% python3 -q
>>> import numpy as np
>>> import numpy.linalg as la
>>> np.set_printoptions(precision=2, suppress=True, linewidth=120)
>>> rnd = lambda a: np.round(a, 2) + 0
>>> E = np.load("a.npy")
>>> print(E)
[[ 0  1  3 -2]
 [-1  0 -1 -1]
 [-3  1  0  1]
 [ 2  1 -1  0]]
>>> proj = np.triu(np.array([[4, 2, 3, 0], [5, 3, 2, 2], [1, 5, 0, 2], [1, 2, 0, 5]]), 1) + np.eye(4)
>>> M2 = proj @ E @ la.inv(proj)
>>> print(rnd(np.poly(M2)))
[ 1.  0. 17.  0. 36.]
>>> print(la.matrix_rank(E))
4
>>> print(np.abs(E).max())
3
>>> np.zeros(4, 4)
Traceback (most recent call last):
  File "<python-input-11>", line 1, in <module>
    np.zeros(4, 4)
    ~~~~~~~~^^^^^^
TypeError: Cannot interpret '4' as a data type
>>> la.rank(E)
Traceback (most recent call last):
  File "<python-input-12>", line 1, in <module>
    la.rank(E)
    ^^^^^^^
AttributeError: module 'numpy.linalg' has no attribute 'rank'
>>> M2 = E / np.sqrt((E ** 2).mean(axis=1, keepdims=True))
>>> print(rnd(la.norm(M2, axis=1)))
[2. 2. 2. 2.]
>>> print(la.matrix_rank(E - E.mean(axis=1, keepdims=True)))
3
>>> x0 = np.array([1, -1, -4, 0])
>>> print(rnd(la.det(E)))
36.0
>>> Q = la.solve(np.eye(4) - E, np.eye(4) + E)
>>> print(rnd(Q @ Q.T))
[[1. 0. 0. 0.]
 [0. 1. 0. 0.]
 [0. 0. 1. 0.]
 [0. 0. 0. 1.]]
>>> M2 = E ** -1
Traceback (most recent call last):
  File "<python-input-20>", line 1, in <module>
    M2 = E ** -1
         ~~^^~~~
ValueError: Integers to negative integer powers are not allowed.
>>> M2 = la.invert(E)
Traceback (most recent call last):
  File "<python-input-21>", line 1, in <module>
    M2 = la.invert(E)
         ^^^^^^^^^
AttributeError: module 'numpy.linalg' has no attribute 'invert'
>>> M2 = la.inv(E)
>>> print(rnd(la.det(E) * la.det(M2)))
1.0
>>> print(rnd(la.inv(M2)))
[[ 0.  1.  3. -2.]
 [-1.  0. -1. -1.]
 [-3.  1.  0.  1.]
 [ 2.  1. -1.  0.]]
>>> print(rnd(E @ M2))
[[1. 0. 0. 0.]
 [0. 1. 0. 0.]
 [0. 0. 1. 0.]
 [0. 0. 0. 1.]]
>>> print(rnd(la.slogdet(E)[0]))
1.0
